>>> import numpy as np
>>> from numpy import linalg as LA
>>> np.set_printoptions(precision=2, suppress=True, linewidth=160)
>>> A = np.load("sample9.npy")
>>> A
array([[ 0.,  0.,  0.,  0.,  0.,  0.,  0., -2.,  2.,  1.,  0., -3., -1.],
       [ 0.,  0.,  0.,  0.,  0.,  0.,  0.,  0.,  1.,  2., -3.,  1., -2.],
       [ 0.,  0.,  0.,  0.,  0.,  0.,  0.,  1., -1., -3.,  2., -1.,  1.],
       [ 0.,  0.,  0.,  0.,  0.,  0.,  0.,  2.,  2.,  0., -2., -1., -1.],
       [ 0.,  0.,  0.,  0.,  0.,  0.,  0.,  1., -2., -1.,  0., -3., -3.],
       [ 0.,  0.,  0.,  0.,  0.,  0.,  0., -3.,  3., -2., -2., -1., -3.],
       [ 0.,  0.,  0.,  0.,  0.,  0.,  0.,  2., -3., -3., -3., -1., -3.],
       [-2.,  0.,  1.,  2.,  1., -3.,  2.,  0.,  0.,  0.,  0.,  0.,  0.],
       [ 2.,  1., -1.,  2., -2.,  3., -3.,  0.,  0.,  0.,  0.,  0.,  0.],
       [ 1.,  2., -3.,  0., -1., -2., -3.,  0.,  0.,  0.,  0.,  0.,  0.],
       [ 0., -3.,  2., -2.,  0., -2., -3.,  0.,  0.,  0.,  0.,  0.,  0.],
       [-3.,  1., -1., -1., -3., -1., -1.,  0.,  0.,  0.,  0.,  0.,  0.],
       [-1., -2.,  1., -1., -3., -3., -3.,  0.,  0.,  0.,  0.,  0.,  0.]])
>>> # looks like rank 12
>>> LA.lstsq(A[:-1].T, A[-1])[2]
np.int32(11)
>>> round(np.trace(LA.pinv(A) @ A), 2)
np.float64(12.0)
>>> np.unique(A.round(6), axis=0).shape
(13, 13)
>>> U, sigma, vt = LA.svd(A)
>>> np.argmax(sigma[:-1] / (sigma[1:] + 1e-6)) + 1
np.int64(12)
>>> sigma.round(2) + 0
array([8.08, 8.08, 7.31, 7.31, 5.32, 5.32, 3.65, 3.65, 2.94, 2.94, 0.94, 0.94, 0.  ])
>>> A2 = U[:, :12] @ np.diag(sigma[:12]) @ vt[:12]
>>> round(LA.norm(A - A2) / LA.norm(A), 2)
np.float64(0.0)
>>> LA.matrix_rank(A2)
np.int64(12)
>>> round(float(LA.norm(A - A2, 2)), 2), np.round(sigma[12], 2)
(0.0, np.float64(0.0))
>>> np.round(np.abs(A - A2).max(), 2)
np.float64(0.0)
>>> W0 = np.loadtxt("out17.csv", delimiter=",")
>>> W0
array([[3., 0., 0., 2., 0., 2., 0., 0., 0.],
       [0., 3., 2., 0., 2., 0., 2., 2., 2.],
       [0., 2., 3., 0., 2., 0., 2., 2., 2.],
       [2., 0., 0., 3., 0., 2., 0., 0., 0.],
       [0., 2., 2., 0., 3., 0., 2., 2., 2.],
       [2., 0., 0., 2., 0., 3., 0., 0., 0.],
       [0., 2., 2., 0., 2., 0., 3., 2., 2.],
       [0., 2., 2., 0., 2., 0., 2., 3., 2.],
       [0., 2., 2., 0., 2., 0., 2., 2., 3.]])
>>> # 2 groups of indices that never mix
>>> O, vecs = LA.qr(W0[:, :2])[0], LA.qr(W0[:, 2:])[0]
>>> sigma = LA.svd(O.T @ vecs, compute_uv=False)
>>> np.degrees(np.arccos(sigma.clip(0, 1)))
array([11.73, 17.19])
>>> x = np.array([2, 1, 0, -1, 1, 2, -2, -1, 3])
>>> rhs = W0 @ x
>>> rhs
array([8., 5., 4., 5., 5., 8., 2., 3., 7.])
>>> np.round(LA.solve(W0, rhs + W0[:, 0]), 2) + 0
array([ 3.,  1.,  0., -1.,  1.,  2., -2., -1.,  3.])
>>> np.round(LA.solve(W0, rhs), 2) + 0
array([ 2.,  1.,  0., -1.,  1.,  2., -2., -1.,  3.])
>>> np.round(LA.solve(W0, W0[:, 7]), 2) + 0
array([0., 0., 0., 0., 0., 0., 0., 1., 0.])
>>> M = np.load("case14.npy")
>>> M
array([[-3.,  3.,  0.,  0.,  0.],
       [ 3., -1.,  3.,  0.,  0.],
       [ 0.,  3.,  3.,  3.,  0.],
       [ 0.,  0.,  3.,  2.,  3.],
       [ 0.,  0.,  0.,  3.,  3.]])
>>> ev, vecs = LA.eigh(M)
>>> x = np.array([2, -3, 0, 2, 3])
>>> np.abs(M).sum(axis=1).max(), np.round(np.abs(ev).max(), 2)
(np.float64(9.0), np.float64(7.19))
>>> LA.eigvalsh(M[1:, 1:])
array([-3.28, -0.7 ,  3.84,  7.14])
>>> (np.sign(vecs[:, -1].round(6)) == np.sign(vecs[0, -1].round(6))).astype(int)
array([1, 1, 1, 1, 1])
>>> ev, vecs = LA.eig(M)
>>> ev
array([-5.64, -2.  ,  0.41,  7.19,  4.04])
>>> np.round(M @ vecs[:, 0] - ev[0] * vecs[:, 0], 2) + 0
array([0., 0., 0., 0., 0.])
>>> np.sort(LA.eigvals(LA.inv(M)))
array([-0.5 , -0.18,  0.14,  0.25,  2.42])
>>> np.sort(LA.eigvals(M.T))
array([-5.64, -2.  ,  0.41,  4.04,  7.19])
>>> arr = np.loadtxt("arr.csv", delimiter=",")
>>> arr
array([[1., 0., 0., 0., 0., 0., 0., 0., 0., 0., 0.],
       [4., 1., 0., 0., 0., 0., 0., 0., 0., 0., 0.],
       [0., 2., 1., 0., 0., 0., 0., 0., 0., 0., 0.],
       [5., 5., 0., 1., 0., 0., 0., 0., 0., 0., 0.],
       [5., 1., 5., 1., 1., 0., 0., 0., 0., 0., 0.],
       [1., 2., 2., 1., 4., 1., 0., 0., 0., 0., 0.],
       [2., 1., 3., 4., 0., 0., 1., 0., 0., 0., 0.],
       [0., 4., 0., 5., 0., 0., 0., 1., 0., 0., 0.],
       [2., 1., 4., 0., 4., 2., 2., 0., 1., 0., 0.],
       [2., 1., 2., 0., 5., 4., 0., 0., 1., 1., 0.],
       [1., 4., 1., 4., 4., 2., 4., 3., 1., 4., 1.]])
>>> # triangular
>>> W1 = np.array([[-3, -1, 3],
...     [-1, 1, -4],
...     [1, 0, 0],
...     [0, -4, 0],
...     [3, 5, -1],
...     [5, -4, 2],
...     [4, -5, -4],
...     [0, -2, -1],
...     [-5, -4, -5],
...     [4, -1, -5],
...     [1, 3, -3]])
>>> c = np.array([1, -4, 0])
>>> act = np.maximum(arr @ W1 + c, 0)
>>> LA.matrix_rank(act)
np.int64(3)
>>> (act > 0).mean(axis=0)
array([0.45, 0.09, 0.27])
>>> act
array([[ 0.,  0.,  3.],
       [ 0.,  0.,  8.],
       [ 0.,  0.,  0.],
       [ 0.,  0.,  0.],
       [ 0.,  0., 10.],
       [15.,  9.,  0.],
       [ 1.,  0.,  0.],
       [ 0.,  0.,  0.],
       [23.,  0.,  0.],
       [30.,  0.,  0.],
       [45.,  0.,  0.]])
>>> W2 = np.array([[3, 2, 1], [3, 1, 3], [3, 0, 3]])
>>> W1 @ W2
array([[ -3,  -7,   3],
       [-12,  -1, -10],
       [  3,   2,   1],
       [-12,  -4, -12],
       [ 21,  11,  15],
       [  9,   6,  -1],
       [-15,   3, -23],
       [ -9,  -2,  -9],
       [-42, -14, -32],
       [ -6,   7, -14],
       [  3,   5,   1]])
>>> round(LA.norm(arr, 2) / LA.norm(arr), 2)
np.float64(0.75)
>>> LA.matrix_rank(arr, rtol=0.1)
np.int64(6)
>>> LA.cond(arr) > 100
np.True_
>>> A2 = np.array([[0.8], [-1.0], [-0.8], [0.6], [0.5], [-0.4], [0.7], [-0.1], [0.4]])
>>> W2 = np.array([[1.6, 1.4, -0.5, -0.2, 0.8, -1.6]])
>>> m1 = A2 @ W2
>>> m1
array([[ 1.28,  1.12, -0.4 , -0.16,  0.64, -1.28],
       [-1.6 , -1.4 ,  0.5 ,  0.2 , -0.8 ,  1.6 ],
       [-1.28, -1.12,  0.4 ,  0.16, -0.64,  1.28],
       [ 0.96,  0.84, -0.3 , -0.12,  0.48, -0.96],
       [ 0.8 ,  0.7 , -0.25, -0.1 ,  0.4 , -0.8 ],
       [-0.64, -0.56,  0.2 ,  0.08, -0.32,  0.64],
       [ 1.12,  0.98, -0.35, -0.14,  0.56, -1.12],
       [-0.16, -0.14,  0.05,  0.02, -0.08,  0.16],
       [ 0.64,  0.56, -0.2 , -0.08,  0.32, -0.64]])
>>> # rows and columns are dependent
>>> [round(float(x), 2) for x in LA.svd(m1, compute_uv=False)[:3]]
[5.45, 0.0, 0.0]
>>> np.argsort(-LA.norm(m1, axis=0).round(6), kind="stable")[:3]
array([0, 5, 1])
>>> LA.cond(m1) > 100
np.True_
>>> np.round(LA.norm(m1, 2) / LA.norm(m1), 2)
np.float64(1.0)
